>>> import numpy as np
>>> np.set_printoptions(precision=1, suppress=True, linewidth=200)
>>> data = np.load("a.npy")
>>> data
array([[ 1,  0,  0,  0,  0],
       [ 0,  1,  0,  0,  0],
       [ 0, -1,  1,  0,  0],
       [ 2,  1,  0,  1,  0],
       [-2,  2,  0, -1,  1]])
>>> Q = data.astype(float).copy()
>>> for j in range(5):
...     Q[:, j] -= Q[:, :j] @ (Q[:, :j].T @ Q[:, j])
...     Q[:, j] /= np.linalg.norm(Q[:, j])
... 
>>> Q.round(1) + 0
array([[ 0.3,  0.1,  0. , -0.9,  0. ],
       [ 0. ,  0.4,  0.2,  0. , -0.9],
       [ 0. , -0.4,  0.9,  0. ,  0. ],
       [ 0.7,  0.6,  0.2,  0.3,  0.3],
       [-0.7,  0.6,  0.3, -0.2,  0.3]])
>>> np.round(Q.T @ data, 1) + 0
array([[ 3. , -0.7,  0. ,  1.3, -0.7],
       [ 0. ,  2.6, -0.4,  0. ,  0.6],
       [ 0. ,  0. ,  0.9,  0. ,  0.3],
       [ 0. ,  0. ,  0. ,  0.5, -0.2],
       [ 0. ,  0. ,  0. ,  0. ,  0.3]])
>>> np.round(Q.T @ Q, 1) + 0
array([[1., 0., 0., 0., 0.],
       [0., 1., 0., 0., 0.],
       [0., 0., 1., 0., 0.],
       [0., 0., 0., 1., 0.],
       [0., 0., 0., 0., 1.]])
>>> Q, _ = np.linalg.qr(np.array([[-0.1, 2.3, -0.4, 0.7],
...     [1.7, 0.2, -1.1, -0.9],
...     [-0.6, 0.3, -1.3, -0.7],
...     [2.1, -0.8, 0.5, -0.6]]))
>>> M = Q[:, :3]
>>> M.round(1) + 0
array([[ 0. , -1. ,  0.2],
       [ 0.6, -0.2, -0.6],
       [-0.2, -0.1, -0.8],
       [ 0.8,  0.1,  0.2]])
>>> M2 = np.c_[M[:, :2] @ np.array([[3, 7], [8, 4]]), np.array([1, 0, -1, 2])]
>>> M2
array([[-7.8, -4.1,  1. ],
       [-0.1,  3.3,  0. ],
       [-1.2, -1.8, -1. ],
       [ 3.4,  5.8,  2. ]])
>>> np.linalg.norm(np.linalg.qr(M)[0].T @ M2, axis=0) ** 2 / ((M2 ** 2).sum(axis=0) + 1e-12)
array([1. , 1. , 0.9])
>>> np.linalg.matrix_rank(np.c_[M, M2])
np.int64(4)
>>> np.round(np.linalg.lstsq(M, M2[:, 0])[0], 1) + 0
array([3., 8., 0.])
>>> rng = np.random.default_rng(17)
>>> M2 = M + rng.integers(-2, 3, (4, 1)) @ rng.integers(-2, 3, (1, 3))
>>> M2.round(1) + 0
array([[ 0. , -1. ,  1.2],
       [ 0.6, -0.2,  1.4],
       [-0.2, -0.1, -2.8],
       [ 0.8,  0.1, -1.8]])
>>> M2 - M
array([[ 0.,  0.,  1.],
       [ 0.,  0.,  2.],
       [ 0.,  0., -2.],
       [ 0.,  0., -2.]])
>>> np.linalg.svd(M2 - M, compute_uv=False)
array([3.6, 0. , 0. ])
>>> np.linalg.matrix_rank(M2 - M, tol=1e-8)
np.int64(1)
>>> proj = M @ np.linalg.solve(M.T @ M, M.T)
>>> np.diag(proj)
array([1. , 0.7, 0.6, 0.7])
>>> np.round((np.eye(4) - proj) @ M, 1) + 0
array([[0., 0., 0.],
       [0., 0., 0.],
       [0., 0., 0.],
       [0., 0., 0.]])
>>> proj
array([[ 1. ,  0.1, -0.1, -0.1],
       [ 0.1,  0.7,  0.3,  0.3],
       [-0.1,  0.3,  0.6, -0.4],
       [-0.1,  0.3, -0.4,  0.7]])
>>> F = np.array([[2, -1, 0], [3, -3, 0], [-1, 0, 0], [-1, -2, 3]])
>>> F[2] = F[0]
>>> F
array([[ 2, -1,  0],
       [ 3, -3,  0],
       [ 2, -1,  0],
       [-1, -2,  3]])
>>> proj = F @ np.linalg.solve(F.T @ F, F.T)
>>> proj.round(1) + 0
array([[0.5, 0. , 0.5, 0. ],
       [0. , 1. , 0. , 0. ],
       [0.5, 0. , 0.5, 0. ],
       [0. , 0. , 0. , 1. ]])
>>> np.diag(proj)
array([0.5, 1. , 0.5, 1. ])
>>> np.round(np.linalg.eigvalsh(proj), 1) + 0
array([0., 1., 1., 1.])
>>> x0 = np.array([1, 2, 3])
>>> np.sign((F @ x0).round(6))
array([ 0, -1,  0,  1])
>>> np.einsum("ij,j->i", F, x0)
array([ 0, -3,  0,  4])
>>> M2 = np.c_[F[:, :1] @ np.array([[-1]]), np.array([3, 3, 1, -2])]
>>> M2
array([[-2,  3],
       [-3,  3],
       [-2,  1],
       [ 1, -2]])
>>> np.linalg.matrix_rank(np.c_[F, M2])
np.int64(4)
>>> np.round(np.linalg.lstsq(F, M2[:, 0])[0], 1) + 0
array([-1.,  0.,  0.])
>>> np.round(np.linalg.norm(M2 - F @ np.linalg.lstsq(F, M2)[0], axis=0), 1) + 0
array([0. , 1.4])
>>> feats = np.array([[8, 0], [10, 0], [6, 0]])
>>> feats @ feats.T
array([[ 64,  80,  48],
       [ 80, 100,  60],
       [ 48,  60,  36]])
>>> np.round(np.linalg.pinv(feats), 1) + 0
array([[0. , 0.1, 0. ],
       [0. , 0. , 0. ]])
>>> feats.T @ feats
array([[200,   0],
       [  0,   0]])
>>> feats[:, 1] @ feats[:, 0]
np.int64(0)
>>> left, sigma, VT = np.linalg.svd(feats)
>>> np.argmax(sigma[:-1] / (sigma[1:] + 1e-6)) + 1
np.int64(1)
>>> sigma
array([14.1,  0. ])
>>> M2 = left[:, :1] @ np.diag(sigma[:1]) @ VT[:1]
>>> M2
array([[ 8.,  0.],
       [10.,  0.],
       [ 6.,  0.]])
>>> [round(float(x), 1) for x in np.linalg.svd(feats, compute_uv=False)[:3]]
[14.1, 0.0]
>>> np.linalg.matrix_rank(feats, rtol=0.1)
np.int64(1)
>>> round(np.linalg.norm(feats, 2) / np.linalg.norm(feats), 1)
np.float64(1.0)
>>> left, sigma, VT = np.linalg.svd(feats)
>>> vecs = VT[:(sigma > 1e-8).sum()]
>>> x0 = feats[2] + -1 * feats[0] + rng.integers(2) * np.eye(2)[1]
>>> x0
array([-2.,  0.])
>>> np.linalg.matrix_rank(np.vstack([feats, x0]))
np.int64(1)
>>> np.allclose(vecs.T @ vecs @ x0, x0)
True
>>> round(np.linalg.norm(x0 - vecs.T @ vecs @ x0), 1)
np.float64(0.0)
>>> left, sigma, VT = np.linalg.svd(feats, full_matrices=False)
>>> np.abs(VT[0])
array([1., 0.])
>>> sigma
array([14.1,  0. ])
>>> np.round(left.T @ feats @ VT.T, 1) + 0
array([[14.1,  0. ],
       [ 0. ,  0. ]])
>>> (sigma > 1e-8).sum()
np.int64(1)
>>> mat = np.loadtxt("arr.csv", delimiter=",")
>>> mat
array([[ 0.6, -0.8,  0. ],
       [ 0.8,  0.6,  0. ],
       [ 0. ,  0. ,  1. ]])
>>> (np.linalg.matrix_power((mat != 0) + (mat.T != 0) + np.eye(3), 3) > 0).astype(int)
array([[1, 1, 0],
       [1, 1, 0],
       [0, 0, 1]])
>>> np.flatnonzero(np.linalg.matrix_power((mat != 0) + (mat.T != 0) + np.eye(3), 3)[1])
array([0, 1])
>>> np.linalg.eigvals(mat)
array([0.6+0.8j, 0.6-0.8j, 1. +0.j ])
>>> round(np.linalg.eigvals(mat).sum().real, 1)
np.float64(2.2)
>>> round(float(np.linalg.det(mat.T)), 1)
1.0
>>> M2 = mat + rng.integers(-2, 3, (3, 1)) @ rng.integers(-2, 3, (1, 3))
>>> M2
array([[ 2.6, -4.8,  0. ],
       [ 1.8, -1.4,  0. ],
       [ 0. ,  0. ,  1. ]])
>>> np.round(np.linalg.svd(M2 - mat, compute_uv=False), 1) + 0
array([5., 0., 0.])
>>> m1 = np.load("test18.npy")
>>> m1
array([[  5.9,   1.1,   2.1,  11.5],
       [ 10.9, -22.4,  -9.1,   7.4],
       [  7.7, -22.2,  -9.6, -20.7],
       [  5. ,  -6.6,  -0.6,  -4.5],
       [ -4.9,   8.2,   3.1,  -5.2],
       [  5.3,  10.2,   0.9,  -3.3],
       [  2.7,   8.5,   1.9,  -5.5],
       [ -3.9,  -0.8,   6.3, -13.1],
       [ -0.3,  -6.2,  -1.9,  14.9],
       [ -2.4, -13.3,   0. ,  -2.3],
       [  4.1,  -5.8,  -5.6,   4.2],
       [  2.9, -21.5,  -7.6, -25.4],
       [  1.5,   0.5,   2.6,   0.5],
       [  1.5,   6.8,   6. ,  -4.4],
       [  1.4,   0.1,   0.3, -11.2],
       [ -0.5,  24.8,   7.9,  19.7],
       [ -1. ,   4.3,  -0.3,  -1.7],
       [ -7.4,  30.7,   7. ,  32.4],
       [ -2.3,   1.4,   1.8, -12.2],
       [ -0.3,  15.1,   3.8,  15.2],
       [ -7.4,  11.6,   0.2,  13.7],
       [  9.3, -41.5, -16.4, -25.9],
       [ -7.3,  -7.7,   2.7, -15.3],
       [ -8.6,  17.8,  13. ,   4.4],
       [  2.4,  -5.5,  -0.6,  -2.8],
       [  4.1, -16.6,  -1.3,   7.8],
       [ 12.5, -16.8,  -9.6,  -6.8],
       [-16. ,  44.3,  15. ,  26.7]])
>>> lab = m1[:, 0] > np.median(m1[:, 0])
>>> f = m1[lab].mean(axis=0) - m1[~lab].mean(axis=0)
>>> lab.astype(int)
array([1, 1, 1, 1, 0, 1, 1, 0, 0, 0, 1, 1, 1, 1, 0, 0, 0, 0, 0, 0, 0, 1, 0, 0, 1, 1, 1, 0])
>>> arr = np.load("sample9.npy")
>>> arr
array([[0, 0, 1],
       [0, 0, 0],
       [0, 1, 0]])
>>> left, sigma, VT = np.linalg.svd(arr)
>>> np.argmax(sigma[:-1] / (sigma[1:] + 1e-6)) + 1
np.int64(2)
>>> M2 = left[:, :2] @ np.diag(sigma[:2]) @ VT[:2]
>>> np.abs(arr - M2).max()
np.float64(0.0)
>>> round(float(np.linalg.norm(arr - M2, 2)), 1), sigma[2]
(0.0, np.float64(-0.0))
>>> M2
array([[0., 0., 1.],
       [0., 0., 0.],
       [0., 1., 0.]])
>>> np.linalg.matrix_rank(M2)
np.int64(2)
>>> arr @ np.linalg.pinv(arr) @ arr
array([[0., 0., 1.],
       [0., 0., 0.],
       [0., 1., 0.]])
>>> np.unique(arr.round(6), axis=0).shape
(3, 3)
>>> np.abs(np.diag(np.linalg.qr(arr)[1])) > 1e-9
array([False,  True, False])
>>> left, sigma, VT = np.linalg.svd(arr)
>>> vecs = VT[:(sigma > 1e-8).sum()]
>>> x0 = arr[0] + 2 * arr[2] + rng.integers(2) * np.eye(3)[1]
>>> x0
array([0., 3., 1.])
>>> np.diag(vecs.T @ vecs)
array([0., 1., 1.])
>>> round(float(np.linalg.norm(x0 - vecs.T @ vecs @ x0)), 1)
0.0
>>> lab = rng.permutation(3)
>>> lab
array([0, 2, 1])
>>> M2 = arr[lab][:, lab]
>>> np.sort(np.abs(np.linalg.eigvals(M2)))
array([0., 0., 0.])
>>> M2
array([[0, 1, 0],
       [0, 0, 1],
       [0, 0, 0]])
>>> np.linalg.norm(arr, axis=0)
array([0., 1., 1.])
>>> arr.T @ arr
array([[0, 0, 0],
       [0, 1, 0],
       [0, 0, 1]])
>>> arr @ arr.T
array([[1, 0, 0],
       [0, 0, 0],
       [0, 0, 1]])
>>> np.linalg.pinv(arr)
array([[0., 0., 0.],
       [0., 0., 1.],
       [1., 0., 0.]])
>>> arr[:, 2] @ arr[:, 1]
np.int64(0)
>>> X = np.diag(np.array([-3, 2, 1]))
>>> X
array([[-3,  0,  0],
       [ 0,  2,  0],
       [ 0,  0,  1]])
>>> (np.linalg.matrix_power((X != 0) + (X.T != 0) + np.eye(3), 3) > 0).astype(int)
array([[1, 0, 0],
       [0, 1, 0],
       [0, 0, 1]])
>>> (X != 0).astype(int)
array([[1, 0, 0],
       [0, 1, 0],
       [0, 0, 1]])
>>> round(np.linalg.det(X), 1)
np.float64(-6.0)
>>> M2 = np.array([[-2, 3], [3, 0], [0, 3]])
>>> np.einsum("ij,ij->i", X, X)
array([9, 4, 1])
>>> M2 @ X
Traceback (most recent call last):
  File "<python-input-117>", line 1, in <module>
    M2 @ X
    ~~~^~~
ValueError: matmul: Input operand 1 has a mismatch in its core dimension 0, with gufunc signature (n?,k),(k,m?)->(n?,m?) (size 3 is different from 2)
